% python3 -q
>>> import numpy as np
>>> np.set_printoptions(precision=3, suppress=True, linewidth=200)
>>> rd = lambda a: np.round(a, 3) + 0
>>> X = np.loadtxt("case19.csv", delimiter=",")
>>> print(X)
[[6. 0. 0. 0. 5. 0. 5.]
 [0. 6. 5. 5. 0. 5. 0.]
 [0. 5. 6. 5. 0. 5. 0.]
 [0. 5. 5. 6. 0. 5. 0.]
 [5. 0. 0. 0. 6. 0. 5.]
 [0. 5. 5. 5. 0. 6. 0.]
 [5. 0. 0. 0. 5. 0. 6.]]
>>> # 2 groups of indices that never mix
>>> low = np.linalg.cholesky(X)
>>> print(rd(X / np.sqrt(np.outer(np.diag(X), np.diag(X)))))
[[1.    0.    0.    0.    0.833 0.    0.833]
 [0.    1.    0.833 0.833 0.    0.833 0.   ]
 [0.    0.833 1.    0.833 0.    0.833 0.   ]
 [0.    0.833 0.833 1.    0.    0.833 0.   ]
 [0.833 0.    0.    0.    1.    0.    0.833]
 [0.    0.833 0.833 0.833 0.    1.    0.   ]
 [0.833 0.    0.    0.    0.833 0.    1.   ]]
>>> print(np.linalg.eigvalsh(X).min() > 0)
True
>>> W0 = np.loadtxt("block19.csv", delimiter=",")
>>> print(W0)
[[ 0.197 -0.744 -0.363 -0.508 -0.397]
 [-0.565 -0.814 -0.454 -0.197 -0.948]
 [-0.944 -0.937 -0.254  0.565 -0.965]
 [-0.999 -0.264  0.912  0.999  0.793]
 [-0.955  0.985  0.874  0.989  0.592]
 [ 0.774 -0.515 -0.319 -0.744  0.515]
 [-0.43   0.915  0.585  0.778  0.604]
 [-0.994  0.635  0.766  0.991 -0.558]
 [ 0.969  0.997  0.245 -0.617  0.821]
 [ 0.874  0.999  0.551  0.119  0.762]
 [-0.207 -0.969 -0.653 -0.664 -0.923]
 [ 0.998  0.824 -0.721 -0.994  0.405]
 [-0.585  0.992  0.818  0.938  0.867]
 [ 0.735  0.867  0.09  -0.345  0.515]
 [ 0.954 -0.371 -0.675 -0.958 -0.282]
 [ 0.405 -0.731 -0.485 -0.686 -0.604]
 [-0.485  0.887  0.235  0.565 -0.711]
 [-0.996  0.47   0.851  0.996  0.197]
 [ 0.961  0.744 -0.493 -0.922 -0.159]
 [ 0.945  0.905 -0.414 -0.876 -0.414]
 [-0.999 -0.987  0.438  0.984 -0.821]
 [-0.405  0.731  0.623  0.778  0.896]
 [ 0.749 -0.731 -0.578 -0.856 -0.438]
 [ 0.388 -0.47  -0.572 -0.726 -0.905]
 [ 0.706 -0.578 -0.354 -0.726  0.282]
 [ 0.149  0.09  -0.159 -0.235 -0.438]
 [ 0.954  0.77  -0.188 -0.834  0.762]
 [ 0.996 -0.09  -0.851 -0.995 -0.501]
 [-0.951 -0.235  0.537  0.927 -0.01 ]
 [-0.462  0.999  0.885  0.961  0.903]
 [-0.851 -0.793 -0.168  0.446 -0.901]
 [-0.978 -0.997 -0.11   0.744 -0.735]
 [-0.905  0.617  0.572  0.915 -0.11 ]
 [-0.551  0.06  -0.04   0.31  -0.77 ]
 [ 0.992 -0.9   -0.818 -0.993  0.462]
 [ 0.845  0.905  0.319 -0.273  0.939]
 [-0.977  0.851  0.778  0.984 -0.02 ]]
>>> P = W0 @ np.linalg.solve(W0.T @ W0, W0.T)
>>> print(np.allclose(P @ P, P))
True
>>> print(rd(np.trace(P)))
5.0
>>> print(rd(P @ W0[:, 2]))
[-0.363 -0.454 -0.254  0.912  0.874 -0.319  0.585  0.766  0.245  0.551 -0.653 -0.721  0.818  0.09  -0.675 -0.485  0.235  0.851 -0.493 -0.414  0.438  0.623 -0.578 -0.572 -0.354 -0.159 -0.188 -0.851
  0.537  0.885 -0.168 -0.11   0.572 -0.04  -0.818  0.319  0.778]
>>> print(np.linalg.matrix_rank(np.eye(37) - P))
32
>>> F = np.loadtxt("arr.csv", delimiter=",")
>>> print(F)
[[ 30.  -4.  -1.   9. -12. -12.  16.  -1.   6.  15.   1.  -3.]
 [ -4.  25.  13.  11.  17.  17.  -8. -10.  17.   4.  10.   2.]
 [ -1.  13.  24.   0.  20.   7.   0.  10.   3.  -5.  16.  10.]
 [  9.  11.   0.  38.   3.   4.   6. -21.  24.  11. -15. -14.]
 [-12.  17.  20.   3.  36.  11.  -7.   1.   5.  -6.   4.   2.]
 [-12.  17.   7.   4.  11.  41. -11. -21.   4.   5.   6.   1.]
 [ 16.  -8.   0.   6.  -7. -11.  30.  -3.  -9.   3.  -3. -16.]
 [ -1. -10.  10. -21.   1. -21.  -3.  41.   0. -18.  12.  19.]
 [  6.  17.   3.  24.   5.   4.  -9.   0.  43.   7.  -7.   2.]
 [ 15.   4.  -5.  11.  -6.   5.   3. -18.   7.  20.  -6.  -5.]
 [  1.  10.  16. -15.   4.   6.  -3.  12.  -7.  -6.  29.  15.]
 [ -3.   2.  10. -14.   2.   1. -16.  19.   2.  -5.  15.  22.]]
>>> # equal to its transpose
>>> Xs = W0 - W0.mean(axis=0)
>>> Uu, sigma, VT = np.linalg.svd(Xs, full_matrices=False)
>>> print(np.abs(Uu[:, 0]).argmax())
34
>>> print((np.sign(Uu[:, 0]) == np.sign(Uu[0, 0])).astype(int))
[1 1 0 0 0 1 0 0 1 0 1 1 0 1 1 1 0 0 1 1 0 0 1 1 1 1 1 1 0 0 0 0 0 0 1 1 0]
